>>> import numpy as np
>>> np.set_printoptions(precision=2, suppress=True, linewidth=100)
>>> rd = lambda a: np.round(a, 2) + 0
>>> data = np.loadtxt("out18.csv", delimiter=",")
>>> rd(data)
array([[0.33, 0.  , 0.33, 0.33, 0.  , 0.  , 0.  ],
       [0.25, 0.5 , 0.  , 0.  , 0.  , 0.25, 0.  ],
       [0.25, 0.  , 0.25, 0.25, 0.  , 0.  , 0.25],
       [0.  , 0.  , 0.25, 0.25, 0.25, 0.  , 0.25],
       [0.  , 0.5 , 0.  , 0.  , 0.5 , 0.  , 0.  ],
       [0.  , 0.2 , 0.2 , 0.2 , 0.  , 0.2 , 0.2 ],
       [0.  , 0.33, 0.  , 0.  , 0.  , 0.  , 0.67]])
>>> left, s, vt = np.linalg.svd(data)
>>> V = vt[:(s > 1e-8).sum()]
>>> rng = np.random.default_rng(54)
>>> x0 = data[5] + 4 * data[3] + rng.integers(2) * np.eye(7)[4]
>>> x0
array([0. , 0.2, 1.2, 1.2, 1. , 0.2, 1.2])
>>> np.allclose(V.T @ V @ x0, x0)
True
>>> rd(np.diag(V.T @ V))
array([1. , 1. , 0.5, 0.5, 1. , 1. , 1. ])
>>> np.linalg.matrix_rank(np.vstack([data, x0]))
np.int64(6)
>>> np.linalg.matrix_rank(data, rtol=0.1)
np.int64(5)
>>> np.linalg.cond(data) > 100
np.True_
>>> [round(float(x), 2) for x in np.linalg.svd(data, compute_uv=False)[:3]]
[1.07, 0.78, 0.63]
>>> M = np.load("mat.npy")
>>> M
array([[ 3, -2,  0,  0],
       [ 3,  3,  0,  0],
       [ 0,  0,  3, -2],
       [ 0,  0,  3,  3]])
>>> hat = np.triu(np.array([[-2, -8, 4, 5], [8, 7, -9, 3], [-4, 0, 9, 8], [3, 8, -6, 7]]), 1) + np.eye(4)
>>> other = hat @ M @ np.linalg.inv(hat)
>>> rd(np.linalg.det(other))
np.float64(225.0)
>>> np.linalg.matrix_rank(other)
np.int64(4)
>>> rd(np.poly(other))
array([   1.,  -12.,   66., -180.,  225.])
